$ ipython --no-banner

In [1]: import numpy as np

In [2]: np.set_printoptions(precision=3, suppress=True, linewidth=200, sign=" ")

In [3]: other = np.array([[0]])

In [4]: cent = np.array([[1, 1], [1, 0]])

In [5]: A = np.block([[other, np.array([[0, 0]])], [np.zeros((2, 1)), cent]])

In [6]: print(A)
[[ 0.  0.  0.]
 [ 0.  1.  1.]
 [ 0.  1.  0.]]

In [7]: print(round(float(np.linalg.norm(A, 2) / np.linalg.norm(A)), 3))
0.934

In [8]: print(np.linalg.cond(A) > 100)
True

In [9]: print([round(float(x), 3) for x in np.linalg.svd(A, compute_uv=False)[:3]])
[1.618, 0.618, 0.0]

In [10]: E = np.load("w.npy")

In [11]: print(E)
[[ 0  0  1]
 [ 0  0 -1]
 [-1  1  0]]

In [12]: U, sv, Vt = np.linalg.svd(E)

In [13]: vecs = Vt[:(sv > 1e-8).sum()]

In [14]: rng = np.random.default_rng(38)

In [15]: x = E[2] + 2 * E[0] + rng.integers(2) * np.eye(3)[2]

In [16]: print(x)
[-1.  1.  2.]

In [17]: print(vecs.T @ vecs)
[[ 0.5 -0.5  0. ]
 [-0.5  0.5  0. ]
 [ 0.   0.   1. ]]

In [18]: print(np.linalg.matrix_rank(np.vstack([E, x])))
2

In [19]: print(np.diag(vecs.T @ vecs))
[ 0.5  0.5  1. ]

In [20]: z = rng.permutation(3)

In [21]: print(z)
[ 2  0  1]

In [22]: other = E[z][:, z]

In [23]: print(np.trace(other))
0

In [24]: print(np.diag(other))
[ 0  0  0]

In [25]: other = E + rng.integers(-2, 3, (3, 2)) @ rng.integers(-2, 3, (2, 3))

In [26]: print(other)
[[-2  0  2]
 [ 2 -2 -3]
 [ 1 -5 -4]]

In [27]: print(np.linalg.matrix_rank(other - E, tol=1e-8))
2

In [28]: print(np.round(np.linalg.svd(other - E, compute_uv=False), 3) + 0)
[ 8.25   2.222  0.   ]

In [29]: print(np.abs(other - E).sum(axis=1))
[  3   6  12]

In [30]: print(E @ np.linalg.pinv(E) @ E)
[[ 0.  0.  1.]
 [ 0.  0. -1.]
 [-1.  1.  0.]]

In [31]: print(np.allclose(E[:-1].T @ np.linalg.lstsq(E[:-1].T, E[-1])[0], E[-1]))
False

In [32]: u, g = E[2], E[0]

In [33]: print(u @ g)
0

In [34]: p = (u @ g) / (u @ u) * u

In [35]: print(g - p)
[ 0.  0.  1.]

In [36]: print(np.linalg.matrix_rank(np.outer(u, g)))
1

In [37]: print(np.round(np.linalg.norm(u + g) ** 2 + np.linalg.norm(u - g) ** 2, 3))
6.0

In [38]: print((g - p) @ u)
0.0
